In [1]: import numpy as np

In [2]: np.set_printoptions(precision=1, suppress=True, linewidth=160, sign=" ")

In [3]: W0 = np.load("m.npy")

In [4]: W0
Out[4]: 
array([[ 0,  2,  3,  2,  1,  0],
       [ 0,  2,  3,  1,  0,  0],
       [ 0,  2,  2,  1,  0,  0],
       [ 2,  2,  4,  3,  1,  2],
       [ 2,  0,  2,  2,  1,  2],
       [ 2,  2,  3,  1,  1,  2],
       [ 2,  2,  2,  1,  1,  2],
       [ 0,  0,  0,  0,  0,  0],
       [ 2,  0,  1,  2,  1,  2],
       [ 1,  0,  0,  2,  1,  0],
       [ 4,  2,  3,  3,  2,  4],
       [ 2,  2,  3,  2,  2,  2],
       [ 0,  0,  2,  1,  1,  0],
       [ 0,  2,  4,  2,  1,  0],
       [ 1,  0,  1,  3,  2,  0],
       [ 3,  2,  3,  4,  3,  2],
       [ 0,  2,  3,  1,  0,  0],
       [ 0,  0,  0,  0,  0,  0],
       [ 0,  2,  3,  2,  1,  0],
       [ 0,  0,  0,  0,  0,  0],
       [ 1,  2,  4,  4,  2,  0],
       [ 2,  0,  1,  2,  1,  2],
       [ 3,  2,  3,  5,  2,  2],
       [ 2,  2,  3,  3,  1,  2],
       [ 0,  0,  2,  1,  1,  0],
       [ 0,  2,  3,  1,  0,  0],
       [ 0,  2,  3,  1,  0,  0],
       [ 0,  0,  0,  0,  0,  0],
       [ 1,  0,  1,  2,  1,  0],
       [ 2,  2,  2,  1,  1,  2],
       [ 3,  2,  2,  3,  2,  2],
       [ 2,  2,  2,  1,  1,  2],
       [ 1,  0,  1,  2,  1,  0],
       [ 3,  2,  2,  3,  2,  2]])

In [5]: G = W0.T @ W0

In [6]: np.linalg.svd(W0, compute_uv=False) ** 2
Out[6]: array([ 559.4,   65.5,   30.3,    6.3,    3.9,    0.7])

In [7]: np.allclose(G, G.T)
Out[7]: True

In [8]: (W0 @ W0.T).shape
Out[8]: (34, 34)

In [9]: np.diag(G)
Out[9]: array([  97,   84,  197,  162,   54,   72])

In [10]: np.trace(G), (W0 ** 2).sum()
Out[10]: (np.int64(666), np.int64(666))

In [11]: G
Out[11]: 
array([[  97,   62,   95,  106,   64,   80],
       [  62,   84,  120,   90,   48,   52],
       [  95,  120,  197,  153,   81,   78],
       [ 106,   90,  153,  162,   88,   78],
       [  64,   48,   81,   88,   54,   48],
       [  80,   52,   78,   78,   48,   72]])

In [12]: np.linalg.matrix_rank(G)
Out[12]: np.int64(6)

In [13]: arr = np.loadtxt("a.csv", delimiter=",")

In [14]: arr
Out[14]: 
array([[-18.9,  -8.7,   2.4,   8.4,  -8. ,   1.2,  -0.4, -13.8],
       [  1. ,   6.2,   5.3,  -3. ,   0.1,   0.1,  -4.8,  -0.9],
       [-26.4, -11.1, -16.3,  12. ,   1.2,   7. ,   1.9,   7.3],
       [-22.5, -15.7, -24.8,  14.7,   2.5,  -3.1,  -4.3,   8.6],
       [  5.1,  -2.9,  -6.7,   2. ,   1.2, -15.6, -16.4,  -0.7],
       [ 17.4,  -0.1,   8.7,  -5.5,  -1.1,   1.9,  14.8,  -1.7],
       [ 40.7,   7.7,   7.8, -13.6,   5.8,  -7.1,   7. ,   5.4],
       [-14.1,  17.6,  -4.8,  -4.6,   8. ,   4.4, -23. ,  12.9],
       [ 10.1,  18.9,  12.2, -12.3,   3.2,   8.1,  -1.7,   4.9],
       [ -6.4,  -3.2,  -3.3,   4. ,  -1.6,  -6.8, -11.7,  -4.2],
       [ 14.6,  12.9,  14.3, -10.9,   1. ,   6.6,   6.3,  -0.2],
       [ -9.4, -23.2, -10.2,  14.4,  -7.3, -14.6,  -1.6, -12.8],
       [ 16.6,   2.5,   8.5,  -5.4,  -1.9,  -7.3,  -1.7,  -6.1],
       [ 17. ,  -0.3,   1.5,  -2.9,   0.9, -12.8,  -5.9,  -2.7],
       [  8.5,  14.7,   3.6,  -8.5,   4.8,  -4.5, -18. ,   4.4],
       [-10. ,   1.7,   6.9,   0.5,  -3.6,  12.7,  10.9,  -3.3],
       [ -7. ,  16.7,  23.7,  -8.9,  -5. ,  20.8,  10.7,  -7.9],
       [  6.6,  -3.5,   6.7,  -1.3,  -3.1,   4.1,  15.2,  -3.8],
       [ -6.6,  -3.4, -17. ,   4.6,   7. ,  -4.5,  -9.8,  12.8],
       [ -3.2,  -6. , -20.5,   5.6,   6.9, -11.8, -15.8,  11.2],
       [ 17.9,   0.4,  19.8,  -5.1,  -8.7,  -3. ,  11.9, -17.2],
       [ -0.6, -16.3,  -7.6,   8.4,  -3.9, -10.6,   2.1,  -7.1],
       [ -8.3,  -0.6, -17.6,   3.9,   7.7,  -4.1, -13.5,  13.4],
       [ 18.2, -10.3,  -3.6,   1.3,  -0.6, -17.4,  -2. ,  -4.6],
       [-18.3,  -7.5,  -6.1,   7.4,  -2.4,   6.1,   5.7,  -1.7],
       [-10.9,  -8.1,   9.6,   5.9,  -9.5,   1.7,   7.2, -17.6]])

In [15]: proj = arr @ np.linalg.solve(arr.T @ arr, arr.T)

In [16]: np.diag(proj)
Out[16]: 
array([ 0.3,  0.3,  0.4,  0.4,  0.2,  0.3,  0.6,  0.6,  0.2,  0.3,  0.1,  0.3,  0.2,  0.3,  0.3,  0.1,  0.3,  0.3,  0.2,  0.2,  0.5,  0.2,  0.2,  0.3,  0.5,
        0.5])

In [17]: np.round(np.trace(proj), 1)
Out[17]: np.float64(8.0)

In [18]: np.round(np.linalg.eigvalsh(proj), 1) + 0
Out[18]: array([ 0.,  0.,  0.,  0.,  0.,  0.,  0.,  0.,  0.,  0.,  0.,  0.,  0.,  0.,  0.,  0.,  0.,  0.,  1.,  1.,  1.,  1.,  1.,  1.,  1.,  1.])

In [19]: m1 = np.load("layer7.npy")

In [20]: m1
Out[20]: 
array([[ 2.,  1., -4.,  3.],
       [ 0.,  2., -4.,  2.],
       [ 0.,  0.,  0.,  0.],
       [ 0., -1.,  2., -1.]])

In [21]: def softmax(z):
    ...:     e = np.exp(z - z.max(axis=-1, keepdims=True))
    ...:     return e / e.sum(axis=-1, keepdims=True)
    ...: 

In [22]: np.round(softmax(m1[3]), 1) + 0
Out[22]: array([ 0.1,  0. ,  0.8,  0. ])

In [23]: softmax(m1).sum(axis=1)
Out[23]: array([ 1.,  1.,  1.,  1.])

In [24]: S = m1 @ m1.T / np.sqrt(4)

In [25]: np.round(softmax(S + np.triu(np.full(S.shape, -np.inf), 1)), 1) + 0
Out[25]: 
array([[ 1. ,  0. ,  0. ,  0. ],
       [ 0.5,  0.5,  0. ,  0. ],
       [ 0.3,  0.3,  0.3,  0. ],
       [ 0. ,  0. ,  0. ,  1. ]])

In [26]: np.round(softmax(S), 1) + 0
Out[26]: 
array([[ 1. ,  0. ,  0. ,  0. ],
       [ 0.5,  0.5,  0. ,  0. ],
       [ 0.2,  0.2,  0.2,  0.2],
       [ 0. ,  0. ,  0. ,  1. ]])
